$ python3 -q
>>> import numpy as np
>>> np.set_printoptions(precision=3, suppress=True, linewidth=200)
>>> def tidy(a):
...     return np.round(a, 3) + 0
... 
>>> Z = np.array([[-3, 2, 1], [-2, 0, -3]])
>>> mat = np.repeat(Z, 26 // 2, axis=0)
>>> rng = np.random.default_rng(534288)
>>> mat = mat + 0.1 * rng.normal(size=mat.shape)
>>> tidy(mat)
array([[-2.966,  1.962,  1.071],
       [-2.812,  2.129,  1.166],
       [-3.075,  2.066,  0.844],
       [-3.172,  1.984,  0.915],
       [-2.987,  1.917,  0.882],
       [-3.182,  2.158,  1.063],
       [-2.973,  2.096,  0.968],
       [-2.843,  2.081,  1.186],
       [-3.044,  1.792,  1.013],
       [-3.039,  1.863,  0.854],
       [-3.048,  1.891,  0.968],
       [-3.079,  2.04 ,  1.054],
       [-2.887,  1.97 ,  0.897],
       [-2.017,  0.094, -2.786],
       [-1.975,  0.028, -3.032],
       [-1.942,  0.021, -3.109],
       [-1.974, -0.002, -2.909],
       [-2.126,  0.038, -3.007],
       [-1.857, -0.116, -3.002],
       [-2.19 ,  0.078, -2.948],
       [-2.223,  0.075, -2.984],
       [-1.962, -0.021, -2.873],
       [-1.965,  0.097, -3.066],
       [-2.051,  0.003, -3.093],
       [-2.092,  0.079, -3.076],
       [-1.832, -0.003, -2.885]])
>>> M2 = np.c_[mat[:, :2] @ np.array([[-5, -4], [4, 2]]), np.array([7, 2, -4, -8, 3, 0, 2, 7, -5, -4, -5, -6, 8, -2, 9, -1, 4, 9, 4, 0, -2, 6, 4, -5, -7, -7])]
>>> tidy(M2)
array([[22.68 , 15.789,  7.   ],
       [22.576, 15.506,  2.   ],
       [23.639, 16.432, -4.   ],
       [23.799, 16.658, -8.   ],
       [22.602, 15.781,  3.   ],
       [24.539, 17.042,  0.   ],
       [23.251, 16.085,  2.   ],
       [22.54 , 15.535,  7.   ],
       [22.389, 15.761, -5.   ],
       [22.645, 15.881, -4.   ],
       [22.8  , 15.972, -5.   ],
       [23.558, 16.398, -6.   ],
       [22.314, 15.487,  8.   ],
       [10.46 ,  8.256, -2.   ],
       [ 9.986,  7.955,  9.   ],
       [ 9.792,  7.809, -1.   ],
       [ 9.865,  7.894,  4.   ],
       [10.782,  8.58 ,  9.   ],
       [ 8.821,  7.197,  4.   ],
       [11.263,  8.917,  0.   ],
       [11.416,  9.043, -2.   ],
       [ 9.727,  7.807,  6.   ],
       [10.213,  8.054,  4.   ],
       [10.266,  8.209, -5.   ],
       [10.778,  8.527, -7.   ],
       [ 9.148,  7.322, -7.   ]])
>>> np.linalg.matrix_rank(np.c_[mat, M2])
np.int64(4)
>>> tidy(np.linalg.norm(np.linalg.qr(mat)[0].T @ M2, axis=0) ** 2 / ((M2 ** 2).sum(axis=0) + 1e-12))
array([1.   , 1.   , 0.092])
>>> tidy(np.linalg.lstsq(mat, M2[:, 0])[0])
array([-5.,  4.,  0.])
>>> np.linalg.matrix_rank(M2)
np.int64(3)
>>> tidy(np.linalg.norm(M2 - mat @ np.linalg.lstsq(mat, M2)[0], axis=0))
array([ 0.   ,  0.   , 25.905])
>>> def softmax(z):
...     e = np.exp(z - z.max(axis=-1, keepdims=True))
...     return e / e.sum(axis=-1, keepdims=True)
... 
>>> tidy(softmax(10 * mat[14]))
array([0., 1., 0.])
>>> tidy(softmax(mat).sum(axis=1))
array([1., 1., 1., 1., 1., 1., 1., 1., 1., 1., 1., 1., 1., 1., 1., 1., 1., 1., 1., 1., 1., 1., 1., 1., 1., 1.])
>>> tidy(softmax(mat[14] + -3))
array([0.114, 0.846, 0.04 ])
>>> scores = mat @ mat.T / np.sqrt(3)
>>> tidy(softmax(scores)[14] @ mat)
array([-2.035,  0.039, -2.986])
>>> softmax(scores).round(6).argmax(axis=1)
array([ 5,  5,  5,  5,  5,  5,  5,  5,  5,  5,  5,  5,  5, 20, 24, 24, 24, 20, 24, 20, 20, 24, 24, 24, 24, 24])
>>> proj = mat @ np.linalg.solve(mat.T @ mat, mat.T)
>>> tidy(proj @ mat[:, 0])
array([-2.966, -2.812, -3.075, -3.172, -2.987, -3.182, -2.973, -2.843, -3.044, -3.039, -3.048, -3.079, -2.887, -2.017, -1.975, -1.942, -1.974, -2.126, -1.857, -2.19 , -2.223, -1.962, -1.965, -2.051,
       -2.092, -1.832])
>>> tidy(np.linalg.eigvalsh(proj))
array([0., 0., 0., 0., 0., 0., 0., 0., 0., 0., 0., 0., 0., 0., 0., 0., 0., 0., 0., 0., 0., 0., 0., 1., 1., 1.])
>>> tidy(np.trace(proj))
np.float64(3.0)
>>> np.argsort(-np.linalg.norm(mat, axis=0).round(6), kind="stable")[:3]
array([0, 2, 1])
>>> [round(float(x), 3) for x in np.linalg.svd(mat, compute_uv=False)[:3]]
[14.745, 11.571, 0.377]
>>> tidy(np.linalg.norm(mat, 2) / np.linalg.norm(mat))
np.float64(0.787)
>>> Z = mat[[3, 16]].astype(float)
>>> for _ in range(7):
...     labels = np.linalg.norm(mat[:, None] - Z, axis=-1).argmin(axis=1)
...     Z = np.array([mat[labels == j].mean(axis=0) for j in range(2)])
... 
>>> labels
array([0, 0, 0, 0, 0, 0, 0, 0, 0, 0, 0, 0, 0, 1, 1, 1, 1, 1, 1, 1, 1, 1, 1, 1, 1, 1])
>>> tidy(Z[1] - Z[0])
array([ 0.992, -1.968, -3.973])
>>> np.abs(Z[1] - Z[0]).argmax()
np.int64(2)
>>> tidy(Z)
array([[-3.008,  1.996,  0.991],
       [-2.016,  0.029, -2.982]])
>>> W0 = np.loadtxt("data.csv", delimiter=",")
>>> W0
array([[6., 3., 5.],
       [3., 0., 2.],
       [5., 2., 2.]])
>>> # symmetric
>>> M2 = np.array([[-1, 1], [0, 1], [-3, 2]])
>>> M2.T @ W0.T
array([[-21.,  -9., -11.],
       [ 19.,   7.,  11.]])
>>> np.einsum("ij,ij->i", W0, W0)
array([70., 13., 33.])
>>> np.vstack([W0, M2.T]).shape
(5, 3)
>>> np.linalg.matrix_rank(np.vstack([W0, M2.T]))
np.int64(3)
>>> M2 = W0 + rng.integers(-2, 3, (3, 1)) @ rng.integers(-2, 3, (1, 3))
>>> M2
array([[4., 3., 7.],
       [4., 0., 1.],
       [5., 2., 2.]])
>>> np.abs(M2 - W0).sum(axis=1)
array([4., 2., 0.])
>>> np.linalg.matrix_rank(M2 - W0, tol=1e-8)
np.int64(1)
>>> M2 = np.array([[5, 6, -4], [-2, 7, -7], [-4, -9, -4]])
>>> tidy(np.einsum("ij->j", mat))
array([-65.314,  26.32 , -25.889])
>>> f = np.array([7, 2, -1])
>>> v = np.array([-2, -2, 0])
>>> data = np.outer(f, v)
>>> data
array([[-14, -14,   0],
       [ -4,  -4,   0],
       [  2,   2,   0]])
>>> ang = np.radians(180)
>>> R = np.eye(3)
>>> R[2, 2] = R[0, 0] = np.cos(ang)
>>> R[2, 0], R[0, 2] = -np.sin(ang), np.sin(ang)
>>> tidy(R)
array([[-1.,  0.,  0.],
       [ 0.,  1.,  0.],
       [ 0.,  0., -1.]])
>>> M2 = data @ R.T
>>> tidy(np.linalg.det(R)), np.trace(R)
(np.float64(1.0), np.float64(-1.0))
>>> tidy(M2)
array([[ 14., -14.,   0.],
       [  4.,  -4.,   0.],
       [ -2.,   2.,   0.]])
>>> np.allclose(data @ data.T, M2 @ M2.T)
True
>>> np.allclose(np.linalg.norm(data, axis=1), np.linalg.norm(M2, axis=1))
True
>>> U, s, VT = np.linalg.svd(data)
>>> V = VT[:(s > 1e-8).sum()]
>>> x = data[0] + 5 * data[2] + rng.integers(2) * np.eye(3)[0]
>>> x
array([-3., -4.,  0.])
>>> tidy(V.T @ V)
array([[0.5, 0.5, 0. ],
       [0.5, 0.5, 0. ],
       [0. , 0. , 0. ]])
>>> np.allclose(V.T @ V @ x, x)
False
>>> tidy(np.diag(V.T @ V))
array([0.5, 0.5, 0. ])
>>> np.linalg.matrix_rank(np.vstack([data, x]))
np.int64(2)
>>> proj = np.triu(np.array([[-1, 2, 1], [-1, 2, 3], [3, 3, -5]]), 1) + np.eye(3)
>>> M2 = proj @ data @ np.linalg.inv(proj)
>>> M2
array([[-20.,  20., -40.],
       [  2.,  -2.,   4.],
       [  2.,  -2.,   4.]])
>>> tidy(np.linalg.det(M2))
np.float64(0.0)
>>> np.linalg.matrix_rank(M2)
np.int64(1)
>>> np.trace(M2), np.trace(data)
(np.float64(-18.0), np.int64(-18))
>>> np.linalg.cond(data) > 100
np.True_
>>> [round(float(x), 3) for x in np.linalg.svd(data, compute_uv=False)[:3]]
[20.785, 0.0, 0.0]
>>> x = np.array([-8, -9, 3])
>>> data @ x
array([238,  68, -34])
>>> data @ (2 * x)
array([476, 136, -68])
>>> np.linalg.norm(data @ x) <= np.linalg.norm(data, 2) * np.linalg.norm(x) + 1e-9
np.True_
>>> m1 = np.load("w.npy")
>>> m1
array([[3, 3, 1],
       [1, 3, 3],
       [3, 1, 3]])
>>> x = np.array([2, 2, 1])
>>> rhs = m1 @ x
>>> rhs
array([13, 11, 11])
>>> tidy(np.linalg.solve(m1, 4 * rhs))
array([8., 8., 4.])
>>> tidy(np.linalg.solve(m1.T, m1[1]))
array([0., 1., 0.])
>>> tidy(np.linalg.solve(m1, rhs))
array([2., 2., 1.])
>>> M2 = np.array([[0, 2, -1], [-2, 1, 0], [1, 1, 1]])
>>> np.einsum("ik,kj->ij", m1, M2)
array([[-5, 10, -2],
       [-3,  8,  2],
       [ 1, 10,  0]])
>>> m1 @ M2
array([[-5, 10, -2],
       [-3,  8,  2],
       [ 1, 10,  0]])
>>> np.einsum("ik,kj->ji", m1, M2)
array([[-5, -3,  1],
       [10,  8, 10],
       [-2,  2,  0]])
>>> np.vstack([m1, M2.T]).shape
(6, 3)
>>> np.linalg.matrix_rank(m1 @ M2)
np.int64(3)
>>> np.kron(np.eye(2, dtype=int), m1)
array([[3, 3, 1, 0, 0, 0],
       [1, 3, 3, 0, 0, 0],
       [3, 1, 3, 0, 0, 0],
       [0, 0, 0, 3, 3, 1],
       [0, 0, 0, 1, 3, 3],
       [0, 0, 0, 3, 1, 3]])
>>> tidy(np.linalg.det(2 * m1)), tidy(np.linalg.det(m1))
(np.float64(224.0), np.float64(28.0))
>>> tidy(np.poly(m1))
array([  1.,  -9.,  18., -28.])
